$ python3 -q
>>> import numpy as np
>>> np.set_printoptions(precision=2, suppress=True, linewidth=200, legacy="1.25")
>>> rnd = lambda a: np.round(a, 2) + 0
>>> F = np.load("layer12.npy")
>>> F
array([[ 0. ,  0.8,  0.3,  8. ,  0.5],
       [-0.3,  1. , -0.6,  8. , -0.8],
       [-0.8,  1.9,  1.6, 11. ,  0.3],
       [-0.1,  0.4, -1.1,  2. ,  0.1],
       [-0.4,  1.1, -0.3, -9. , -0.6],
       [-1. ,  0. ,  0.8, -8. ,  0.7]])
>>> B = np.c_[F[:, :4] @ np.array([[0, 1, 2, -1], [-2, -2, 2, -2], [2, 0, -2, 0], [-2, 1, -2, 2]]), np.array([-3, 3, 2, 1, 0, 3])]
>>> rnd(B)
array([[-17. ,   6.4, -15. ,  14.4,  -3. ],
       [-19.2,   5.7, -13.4,  14.3,   3. ],
       [-22.6,   6.4, -23. ,  19. ,   2. ],
       [ -7. ,   1.1,  -1.2,   3.3,   1. ],
       [ 15.2, -11.6,  20. , -19.8,   0. ],
       [ 17.6,  -9. ,  12.4, -15. ,   3. ]])
>>> print(rnd(np.linalg.norm(B - F @ np.linalg.lstsq(F, B)[0], axis=0)))
[0.  0.  0.  0.  1.5]
>>> np.linalg.matrix_rank(np.c_[F, B])
6
>>> def softmax(z):
...     e = np.exp(z - z.max(axis=-1, keepdims=True))
...     return e / e.sum(axis=-1, keepdims=True)
... 
>>> rnd(softmax(F).sum(axis=1))
array([1., 1., 1., 1., 1., 1.])
>>> S = F @ F.T / np.sqrt(5)
>>> rnd(softmax(S)[2] @ F)
array([-0.8,  1.9,  1.6, 11. ,  0.3])
>>> x0 = np.array([-2, 1, 2, 2, -1])
>>> y = F @ x0
>>> rnd(np.linalg.lstsq(F, y)[0])
array([-2.,  1.,  2.,  2., -1.])
>>> rnd(np.linalg.pinv(F) @ F)
array([[1., 0., 0., 0., 0.],
       [0., 1., 0., 0., 0.],
       [0., 0., 1., 0., 0.],
       [0., 0., 0., 1., 0.],
       [0., 0., 0., 0., 1.]])
>>> rnd(np.linalg.solve(F.T @ F, F.T @ y))
array([-2.,  1.,  2.,  2., -1.])
>>> rng = np.random.default_rng(949)
>>> y = y + 0.3 * rng.normal(size=6)
>>> rnd(y)
array([ 17.11,  17.04,  27.99,   3.27, -16.33, -12.96])
>>> beta, *_ = np.linalg.lstsq(F, y)
>>> rnd(np.linalg.norm(y - F @ beta))
0.18
>>> beta.round()
array([-2.,  1.,  1.,  2., -0.])
>>> rnd(F.T @ (y - F @ beta))
array([0., 0., 0., 0., 0.])
>>> [round(float(np.linalg.norm(np.linalg.solve(F.T @ F + lam * np.eye(5), F.T @ y))), 2) for lam in (0, 1, 10, 100)]
[3.42, 2.96, 2.29, 1.69]
>>> B = np.array([[2, 5, 4], [5, -3, 2], [5, -1, -5], [-1, 4, 4], [0, -1, 4]])
>>> rnd(np.einsum("ij,ij->i", F, F))
array([ 64.98,  66.09, 127.9 ,   5.39,  82.82,  66.13])
>>> rnd(np.einsum("ij->j", F))
array([-2.6,  5.2,  0.7, 12. ,  0.2])
>>> np.vstack([F, B.T]).shape
(9, 5)
>>> feats = np.load("m.npy")
>>> feats
array([[15., 16., 16.],
       [16., 15., 16.],
       [16., 16., 15.]])
>>> rnd(np.linalg.det(feats.T))
47.0
>>> print(rnd(np.linalg.det(2 * feats)), rnd(np.linalg.det(feats)))
376.0 47.0
>>> rnd(np.linalg.det(feats[::-1]))
-47.0
>>> np.einsum("ij,ji->", feats, feats)
2211.0
>>> print(np.kron(np.eye(2, dtype=int), feats))
[[15. 16. 16.  0.  0.  0.]
 [16. 15. 16.  0.  0.  0.]
 [16. 16. 15.  0.  0.  0.]
 [ 0.  0.  0. 15. 16. 16.]
 [ 0.  0.  0. 16. 15. 16.]
 [ 0.  0.  0. 16. 16. 15.]]
>>> rnd(np.linalg.eigvals(feats).sum().real)
45.0
>>> data = np.loadtxt("mat.csv", delimiter=",")
>>> data
array([[ 0.,  0.,  0.],
       [ 1.,  3.,  0.],
       [-1.,  0., -2.]])
>>> left, s, vt = np.linalg.svd(data)
>>> V = vt[:(s > 1e-8).sum()]
>>> x0 = data[2] + 3 * data[1] + rng.integers(2) * np.eye(3)[0]
>>> x0
array([ 3.,  9., -2.])
>>> rnd(np.diag(V.T @ V))
array([0.27, 0.92, 0.82])
>>> rnd(softmax(data[2] + 2))
array([0.24, 0.67, 0.09])
>>> rnd(softmax(data).sum(axis=1))
array([1., 1., 1.])
>>> S = data @ data.T / np.sqrt(3)
>>> rnd(softmax(S))
array([[0.33, 0.33, 0.33],
       [0.  , 1.  , 0.  ],
       [0.05, 0.03, 0.92]])
>>> print(rnd(softmax(S)[2] @ data))
[-0.89  0.09 -1.84]
>>> rnd(softmax(S + np.triu(np.full(S.shape, -np.inf), 1)))
array([[1.  , 0.  , 0.  ],
       [0.  , 1.  , 0.  ],
       [0.05, 0.03, 0.92]])
>>> left, s, vt = np.linalg.svd(data)
>>> np.argmax(s[:-1] / (s[1:] + 1e-6)) + 1
2
>>> B = left[:, :2] @ np.diag(s[:2]) @ vt[:2]
>>> rnd(B)
array([[ 0.,  0.,  0.],
       [ 1.,  3.,  0.],
       [-1.,  0., -2.]])
>>> print(rnd(np.abs(data - B).max()))
0.0
>>> J = np.loadtxt("sample6.csv", delimiter=",")
>>> rnd(J)
array([[ 0.96,  1.94, -1.76, -1.09,  0.08],
       [-0.16, -0.11,  2.38, -1.49,  1.03],
       [ 0.2 ,  0.63,  1.83, -1.99,  1.12],
       [-0.5 , -0.85,  2.61, -0.78,  0.8 ],
       [-0.94, -1.98,  0.79,  1.81, -0.54],
       [-0.18, -0.16,  2.4 , -1.45,  1.02],
       [-0.59, -1.39, -0.85,  2.22, -1.02],
       [ 0.97,  2.01, -1.23, -1.54,  0.36],
       [-0.8 , -1.76, -0.08,  2.14, -0.84],
       [ 0.97,  2.01, -1.18, -1.57,  0.38],
       [ 0.88,  1.72, -2.22, -0.52, -0.23],
       [-0.04,  0.13,  2.24, -1.68,  1.08],
       [-0.55, -1.32, -0.97,  2.22, -1.04],
       [ 0.17,  0.13, -2.39,  1.48, -1.03],
       [ 0.43,  0.7 , -2.59,  0.94, -0.86],
       [ 0.86,  1.66, -2.29, -0.4 , -0.29],
       [-0.71, -1.61, -0.43,  2.2 , -0.93],
       [ 0.93,  1.85, -2.  , -0.82, -0.07],
       [ 0.32,  0.45, -2.53,  1.19, -0.94]])
>>> labels = J[:, 1] > np.median(J[:, 1])
>>> u = J[labels].mean(axis=0) - J[~labels].mean(axis=0)
>>> print(((J - J.mean(axis=0)) @ u > 0).astype(int))
[1 0 0 0 0 0 0 1 0 1 1 0 0 1 1 1 0 1 1]
>>> np.argsort(-np.abs(u).round(6), kind="stable")
array([1, 2, 3, 0, 4])
